>>> import numpy as np
>>> from numpy import linalg as LA
>>> np.set_printoptions(precision=2, suppress=True, linewidth=100, floatmode="fixed")
>>> tidy = lambda a: np.round(a, 2) + 0
>>> mat = np.loadtxt("test18.csv", delimiter=",")
>>> tidy(mat)
array([[ 0.20,  0.14,  0.20, -0.14,  0.03, -0.14,  0.20,  0.14],
       [ 0.14,  0.10,  0.14, -0.10,  0.02, -0.10,  0.14,  0.10],
       [ 0.20,  0.14,  0.20, -0.14,  0.03, -0.14,  0.20,  0.14],
       [-0.14, -0.10, -0.14,  0.10, -0.02,  0.10, -0.14, -0.10],
       [ 0.03,  0.02,  0.03, -0.02,  0.00, -0.02,  0.03,  0.02],
       [-0.14, -0.10, -0.14,  0.10, -0.02,  0.10, -0.14, -0.10],
       [ 0.20,  0.14,  0.20, -0.14,  0.03, -0.14,  0.20,  0.14],
       [ 0.14,  0.10,  0.14, -0.10,  0.02, -0.10,  0.14,  0.10]])
>>> # symmetric
>>> w, vecs = LA.eigh(mat)
>>> vec = np.array([0, 2, 1, 2, 0, 2, 1, 2])
>>> tidy(vec @ mat @ vec)
np.float64(0.79)
>>> tidy(LA.eigvalsh(mat[1:, 1:]))
array([0.00, 0.00, 0.00, 0.00, 0.00, 0.00, 0.80])
>>> vec = np.array([0, -2, 2, -2, -2, 0, 1, 0])
>>> np.sign((mat @ vec).round(6))
array([ 1.00,  1.00,  1.00, -1.00,  1.00, -1.00,  1.00,  1.00])
>>> tidy((mat * vec).sum(axis=1))
array([ 0.54,  0.38,  0.54, -0.38,  0.08, -0.38,  0.54,  0.38])
>>> LA.norm(mat @ vec) <= LA.norm(mat, 2) * LA.norm(vec) + 1e-9
np.True_
>>> tidy(mat @ np.eye(8)[5])
array([-0.14, -0.10, -0.14,  0.10, -0.02,  0.10, -0.14, -0.10])
>>> tidy(mat * vec)
array([[ 0.00, -0.28,  0.40,  0.28, -0.06,  0.00,  0.20,  0.00],
       [ 0.00, -0.20,  0.28,  0.20, -0.04,  0.00,  0.14,  0.00],
       [ 0.00, -0.28,  0.40,  0.28, -0.06,  0.00,  0.20,  0.00],
       [ 0.00,  0.20, -0.28, -0.20,  0.04,  0.00, -0.14,  0.00],
       [ 0.00, -0.04,  0.06,  0.04, -0.01,  0.00,  0.03,  0.00],
       [ 0.00,  0.20, -0.28, -0.20,  0.04,  0.00, -0.14,  0.00],
       [ 0.00, -0.28,  0.40,  0.28, -0.06,  0.00,  0.20,  0.00],
       [ 0.00, -0.20,  0.28,  0.20, -0.04,  0.00,  0.14,  0.00]])
>>> tidy(mat @ (2 * vec))
array([ 1.07,  0.77,  1.07, -0.77,  0.15, -0.77,  1.07,  0.77])
>>> U, sigma, Vt = LA.svd(mat)
>>> tidy(sigma)
array([1.00, 0.00, 0.00, 0.00, 0.00, 0.00, 0.00, 0.00])
>>> out = U[:, :1] @ np.diag(sigma[:1]) @ Vt[:1]
>>> tidy(LA.norm(mat - out, 2)), tidy(sigma[1])
(np.float64(0.0), np.float64(0.0))
>>> tidy(out)
array([[ 0.20,  0.14,  0.20, -0.14,  0.03, -0.14,  0.20,  0.14],
       [ 0.14,  0.10,  0.14, -0.10,  0.02, -0.10,  0.14,  0.10],
       [ 0.20,  0.14,  0.20, -0.14,  0.03, -0.14,  0.20,  0.14],
       [-0.14, -0.10, -0.14,  0.10, -0.02,  0.10, -0.14, -0.10],
       [ 0.03,  0.02,  0.03, -0.02,  0.00, -0.02,  0.03,  0.02],
       [-0.14, -0.10, -0.14,  0.10, -0.02,  0.10, -0.14, -0.10],
       [ 0.20,  0.14,  0.20, -0.14,  0.03, -0.14,  0.20,  0.14],
       [ 0.14,  0.10,  0.14, -0.10,  0.02, -0.10,  0.14,  0.10]])
>>> F = np.load("sample1.npy")
>>> F
array([[ 2,  0,  2,  0,  2,  0],
       [-5,  0, -5,  0, -5,  0],
       [-3, -1, -3, -1, -3, -1],
       [ 2,  0,  2,  0,  2,  0],
       [-5,  0, -5,  0, -5,  0],
       [-3, -1, -3, -1, -3, -1]])
>>> # column 2 repeats column 0
>>> t = np.radians(30)
>>> R = np.eye(6)
>>> R[5, 5] = R[3, 3] = np.cos(t)
>>> R[5, 3], R[3, 5] = -np.sin(t), np.sin(t)
>>> tidy(R)
array([[ 1.00,  0.00,  0.00,  0.00,  0.00,  0.00],
       [ 0.00,  1.00,  0.00,  0.00,  0.00,  0.00],
       [ 0.00,  0.00,  1.00,  0.00,  0.00,  0.00],
       [ 0.00,  0.00,  0.00,  0.87,  0.00,  0.50],
       [ 0.00,  0.00,  0.00,  0.00,  1.00,  0.00],
       [ 0.00,  0.00,  0.00, -0.50,  0.00,  0.87]])
>>> out = F @ R.T
>>> tidy(LA.svd(F, compute_uv=False)), tidy(LA.svd(out, compute_uv=False))
(array([15.15,  2.13,  0.00,  0.00,  0.00,  0.00]), array([15.15,  2.13,  0.00,  0.00,  0.00,  0.00]))
>>> np.allclose(LA.norm(F, axis=1), LA.norm(out, axis=1))
True
>>> np.allclose(F @ F.T, out @ out.T)
True
>>> tidy(out)
array([[ 2.00,  0.00,  2.00,  0.00,  2.00,  0.00],
       [-5.00,  0.00, -5.00,  0.00, -5.00,  0.00],
       [-3.00, -1.00, -3.00, -1.37, -3.00, -0.37],
       [ 2.00,  0.00,  2.00,  0.00,  2.00,  0.00],
       [-5.00,  0.00, -5.00,  0.00, -5.00,  0.00],
       [-3.00, -1.00, -3.00, -1.37, -3.00, -0.37]])
